In [1]: import numpy as np

In [2]: np.set_printoptions(precision=2, suppress=True, linewidth=100)

In [3]: def rnd(a):
   ...:     return np.round(a, 2) + 0
   ...: 

In [4]: f = np.array([-5, 2, -2, -3, -9])

In [5]: feats = f[np.abs(np.subtract.outer(np.arange(5), np.arange(5)))]

In [6]: feats
Out[6]: 
array([[-5,  2, -2, -3, -9],
       [ 2, -5,  2, -2, -3],
       [-2,  2, -5,  2, -2],
       [-3, -2,  2, -5,  2],
       [-9, -3, -2,  2, -5]])

In [7]: vals, evecs = np.linalg.eig(feats)

In [8]: rnd(np.sort(np.linalg.eigvals(feats @ feats)))
Out[8]: array([  5.21,  31.4 ,  43.6 ,  79.17, 219.62])

In [9]: rnd(vals)
Out[9]: array([  6.6 , -14.82,  -2.28,  -5.6 ,  -8.9 ])

In [10]: rnd(np.prod(vals))
Out[10]: np.float64(11137.0)

In [11]: rnd(np.sort(np.linalg.eigvals(feats.T)))
Out[11]: array([-14.82,  -8.9 ,  -5.6 ,  -2.28,   6.6 ])

In [12]: rnd(feats @ evecs[:, 0] - vals[0] * evecs[:, 0])
Out[12]: array([0., 0., 0., 0., 0.])

In [13]: rnd(np.sort(np.linalg.eigvals(np.linalg.inv(feats))))
Out[13]: array([-0.44, -0.18, -0.11, -0.07,  0.15])

In [14]: out = np.array([[5, 4], [5, 4]])

In [15]: C = np.kron(out, feats)

In [16]: rnd(np.linalg.norm(C, 2)), rnd(np.linalg.norm(out, 2) * np.linalg.norm(feats, 2))
Out[16]: (np.float64(134.2), np.float64(134.2))

In [17]: C.shape
Out[17]: (10, 10)

In [18]: np.linalg.matrix_rank(C)
Out[18]: np.int64(5)

In [19]: C
Out[19]: 
array([[-25,  10, -10, -15, -45, -20,   8,  -8, -12, -36],
       [ 10, -25,  10, -10, -15,   8, -20,   8,  -8, -12],
       [-10,  10, -25,  10, -10,  -8,   8, -20,   8,  -8],
       [-15, -10,  10, -25,  10, -12,  -8,   8, -20,   8],
       [-45, -15, -10,  10, -25, -36, -12,  -8,   8, -20],
       [-25,  10, -10, -15, -45, -20,   8,  -8, -12, -36],
       [ 10, -25,  10, -10, -15,   8, -20,   8,  -8, -12],
       [-10,  10, -25,  10, -10,  -8,   8, -20,   8,  -8],
       [-15, -10,  10, -25,  10, -12,  -8,   8, -20,   8],
       [-45, -15, -10,  10, -25, -36, -12,  -8,   8, -20]])
